$ python3 -q
>>> import numpy as np
>>> import numpy.linalg as la
>>> np.set_printoptions(precision=2, suppress=True, linewidth=200, floatmode="fixed")
>>> rng = np.random.default_rng(9009)
>>> ang = np.sort(rng.uniform(-2, 2, 21))
>>> E = np.c_[ang, ang ** 2, ang ** 3] @ np.array([[2, 1, -1, -2, -3, -1, 1, -1, -3, 2, 3, -1, 2, 1, 0],
...     [-3, -2, 0, -2, -1, 1, 1, 1, 2, 0, -3, 3, -1, 2, 2],
...     [3, 0, -2, 2, 3, -3, -3, -1, 3, -2, 1, -3, 1, 2, 2]])
>>> E
array([[-35.26,  -9.13,  15.65, -17.17, -18.53,  26.13,  22.33,  12.39,  -7.68,   9.94, -23.42,  33.36, -14.29,  -8.42,  -6.51],
       [-33.70,  -8.83,  14.87, -16.24, -17.39,  24.86,  21.13,  11.85,  -6.94,   9.27, -22.56,  31.83, -13.72,  -7.91,  -6.04],
       [-32.43,  -8.59,  14.25, -15.50, -16.49,  23.84,  20.16,  11.42,  -6.35,   8.74, -21.86,  30.60, -13.26,  -7.50,  -5.66],
       [-23.44,  -6.78,   9.92, -10.27, -10.23,  16.66,  13.45,   8.35,  -2.48,   5.10, -16.73,  21.83,  -9.96,  -4.75,  -3.14],
       [-19.72,  -5.97,   8.18,  -8.16,  -7.77,  13.75,  10.76,   7.07,  -1.07,   3.69, -14.53,  18.23,  -8.57,  -3.71,  -2.21],
       [-19.45,  -5.91,   8.05,  -8.01,  -7.60,  13.55,  10.58,   6.98,  -0.97,   3.60, -14.37,  17.97,  -8.47,  -3.64,  -2.15],
       [-14.65,  -4.78,   5.87,  -5.38,  -4.61,   9.88,   7.24,   5.32,   0.58,   1.92, -11.41,  13.34,  -6.64,  -2.41,  -1.09],
       [ -9.77,  -3.50,   3.74,  -2.85,  -1.87,   6.26,   4.07,   3.62,   1.74,   0.45,  -8.22,   8.67,  -4.72,  -1.33,  -0.23],
       [ -7.24,  -2.77,   2.69,  -1.65,  -0.65,   4.47,   2.56,   2.73,   2.08,  -0.17,  -6.46,   6.28,  -3.68,  -0.87,   0.08],
       [ -6.25,  -2.47,   2.29,  -1.21,  -0.23,   3.79,   2.01,   2.38,   2.14,  -0.37,  -5.74,   5.37,  -3.27,  -0.71,   0.18],
       [ -4.95,  -2.04,   1.78,  -0.66,   0.26,   2.91,   1.32,   1.91,   2.14,  -0.59,  -4.75,   4.16,  -2.71,  -0.53,   0.26],
       [ -4.37,  -1.84,   1.56,  -0.44,   0.45,   2.52,   1.04,   1.70,   2.10,  -0.67,  -4.29,   3.62,  -2.45,  -0.46,   0.28],
       [ -2.16,  -1.01,   0.76,   0.24,   0.87,   1.14,   0.13,   0.89,   1.64,  -0.75,  -2.40,   1.65,  -1.39,  -0.25,   0.25],
       [ -0.62,  -0.32,   0.24,   0.32,   0.58,   0.30,  -0.14,   0.28,   0.73,  -0.42,  -0.82,   0.40,  -0.50,  -0.15,   0.08],
       [ -0.51,  -0.26,   0.20,   0.29,   0.51,   0.25,  -0.13,   0.23,   0.62,  -0.37,  -0.69,   0.32,  -0.42,  -0.13,   0.06],
       [ -0.49,  -0.25,   0.20,   0.29,   0.50,   0.24,  -0.13,   0.22,   0.60,  -0.36,  -0.66,   0.30,  -0.41,  -0.13,   0.06],
       [  0.19,   0.09,  -0.12,  -0.25,  -0.35,  -0.10,   0.12,  -0.10,  -0.31,   0.22,   0.30,  -0.08,   0.22,   0.14,   0.03],
       [  0.76,  -0.11,  -1.01,  -1.47,  -1.51,  -0.87,   0.32,  -0.45,  -0.45,   0.77,   0.93,  -0.16,   1.04,   1.72,   1.12],
       [  1.51,  -0.69,  -2.28,  -1.95,  -1.35,  -2.20,  -0.42,  -0.80,   1.01,   0.38,   1.00,  -0.62,   1.69,   3.86,   2.97],
       [  1.87,  -0.92,  -2.81,  -2.00,  -1.10,  -2.79,  -0.84,  -0.95,   1.74,   0.10,   1.00,  -0.90,   1.92,   4.71,   3.73],
       [  6.44,  -3.02,  -8.32,  -0.72,   3.44,  -9.46,  -6.45,  -2.65,  10.23,  -3.80,   1.13,  -4.93,   4.15,  12.84,  11.34]])
>>> np.unique(E.round(6), axis=0).shape
(21, 15)
>>> try:
...     la.inv(E)
... except la.LinAlgError as e:
...     print("failed:", e)
... 
failed: Last 2 dimensions of the array must be square
>>> U, sig, VT = la.svd(E)
>>> evecs = VT[:(sig > 1e-8).sum()]
>>> vec = E[7] + 2 * E[3] + rng.integers(2) * np.eye(15)[5]
>>> vec
array([-56.65, -17.06,  23.58, -23.39, -22.33,  39.59,  30.96,  20.32,  -3.21,  10.64, -41.69,  52.33, -24.63, -10.83,  -6.52])
>>> np.diag(evecs.T @ evecs)
array([0.26, 0.09, 0.11, 0.26, 0.32, 0.15, 0.13, 0.04, 0.34, 0.12, 0.26, 0.22, 0.10, 0.35, 0.25])
>>> la.matrix_rank(np.vstack([E, vec]))
np.int64(3)
>>> vec = np.array([-6, -9, 0, -2, -4, -7, 8, 3, 9, 6, 9, 0, 0, -5, 9])
>>> a = np.maximum(E @ vec, 0)
>>> np.tanh(E @ vec)
array([ 1.00,  1.00,  1.00,  1.00,  1.00,  1.00,  1.00,  1.00,  1.00,  1.00,  1.00,  1.00,  1.00, -0.61, -0.72, -0.73,  0.97,  1.00,  1.00,  1.00,  1.00])
>>> np.flatnonzero(a > 1e-9)
array([ 0,  1,  2,  3,  4,  5,  6,  7,  8,  9, 10, 11, 12, 16, 17, 18, 19, 20])
>>> [round(float(x), 2) for x in la.svd(E, compute_uv=False)[:3]]
[151.74, 23.83, 13.86]
>>> la.matrix_rank(E, rtol=0.1)
np.int64(2)
>>> B = E / np.sqrt((E ** 2).mean(axis=1, keepdims=True))
>>> B[10]
array([-1.93, -0.80,  0.70, -0.26,  0.10,  1.13,  0.52,  0.75,  0.83, -0.23, -1.85,  1.62, -1.05, -0.21,  0.10])
>>> arr = np.loadtxt("x.csv", delimiter=",")
>>> arr
array([[ 0.50,  0.20, -0.30],
       [ 0.70,  1.00, -0.30],
       [-0.40,  0.80, -1.30],
       [ 1.80, -0.50,  1.80],
       [ 1.00, -0.80, -1.20],
       [-1.10,  0.50, -0.20],
       [-0.60,  0.30, -0.20],
       [ 0.00, -0.20, -0.90],
       [ 0.00,  0.80, -0.30],
       [ 0.70, -1.50,  1.00],
       [-1.80, -0.30, -1.00],
       [-1.30, -1.70, -2.30],
       [ 1.60,  0.00,  1.50],
       [ 0.30, -0.10, -1.70],
       [-1.60, -0.10,  0.20],
       [ 0.00,  0.30,  1.20],
       [ 1.10, -1.40,  0.90],
       [-0.50, -0.90, -0.40],
       [ 0.70,  0.20,  1.30],
       [ 0.70,  0.30, -1.20],
       [-0.60,  0.20,  0.30],
       [-1.90,  1.30,  0.10],
       [-0.10,  0.90, -1.00],
       [-1.30,  0.80,  0.00],
       [-0.30,  0.30,  3.30],
       [ 1.70, -0.90, -1.00],
       [ 2.00, -6.00, -7.00],
       [-1.10, -0.60,  0.50],
       [-1.50, -0.40, -0.30],
       [ 0.10, -1.20,  0.90],
       [ 0.70,  0.70,  0.40],
       [-0.10,  1.80,  0.00],
       [-1.00, -0.30, -0.90],
       [-1.50,  0.00, -0.20],
       [ 1.00, -1.30, -0.30],
       [-0.50, -1.00,  1.40],
       [ 0.40,  0.40,  0.40]])
>>> r0, r1 = arr[31], arr[28]
>>> r0 @ r0
np.float64(3.25)
>>> pr = (r0 @ r1) / (r0 @ r0) * r0
>>> la.matrix_rank(np.outer(r0, r1))
np.int64(1)
>>> round(float(la.norm(r0 + r1) ** 2 + la.norm(r0 - r1) ** 2), 2)
11.5
>>> r1 - pr
array([-1.52, -0.08, -0.30])
>>> pr
array([ 0.02, -0.32, -0.00])
>>> Xc = arr - arr.mean(axis=1)
Traceback (most recent call last):
  File "<python-input-32>", line 1, in <module>
    Xc = arr - arr.mean(axis=1)
         ~~~~^~~~~~~~~~~~~~~~~~
ValueError: operands could not be broadcast together with shapes (37,3) (37,) 
>>> Xc = arr - arr.mean(axis=0)
>>> U, sig, VT = la.svd(Xc, full_matrices=False)
>>> np.round(Xc.mean(axis=0), 2) + 0
array([0.00, 0.00, 0.00])
>>> np.abs(U[:, 0]).argmax()
np.int64(26)
>>> vec = np.array([0, 1, 0])
>>> np.einsum("ij,j->i", arr, vec)
array([ 0.20,  1.00,  0.80, -0.50, -0.80,  0.50,  0.30, -0.20,  0.80, -1.50, -0.30, -1.70,  0.00, -0.10, -0.10,  0.30, -1.40, -0.90,  0.20,  0.30,  0.20,  1.30,  0.90,  0.80,  0.30, -0.90, -6.00,
       -0.60, -0.40, -1.20,  0.70,  1.80, -0.30,  0.00, -1.30, -1.00,  0.40])
>>> (arr * vec).sum(axis=1)
array([ 0.20,  1.00,  0.80, -0.50, -0.80,  0.50,  0.30, -0.20,  0.80, -1.50, -0.30, -1.70,  0.00, -0.10, -0.10,  0.30, -1.40, -0.90,  0.20,  0.30,  0.20,  1.30,  0.90,  0.80,  0.30, -0.90, -6.00,
       -0.60, -0.40, -1.20,  0.70,  1.80, -0.30,  0.00, -1.30, -1.00,  0.40])
>>> np.sign((arr @ vec).round(6))
array([ 1.00,  1.00,  1.00, -1.00, -1.00,  1.00,  1.00, -1.00,  1.00, -1.00, -1.00, -1.00,  0.00, -1.00, -1.00,  1.00, -1.00, -1.00,  1.00,  1.00,  1.00,  1.00,  1.00,  1.00,  1.00, -1.00, -1.00,
       -1.00, -1.00, -1.00,  1.00,  1.00, -1.00,  0.00, -1.00, -1.00,  1.00])
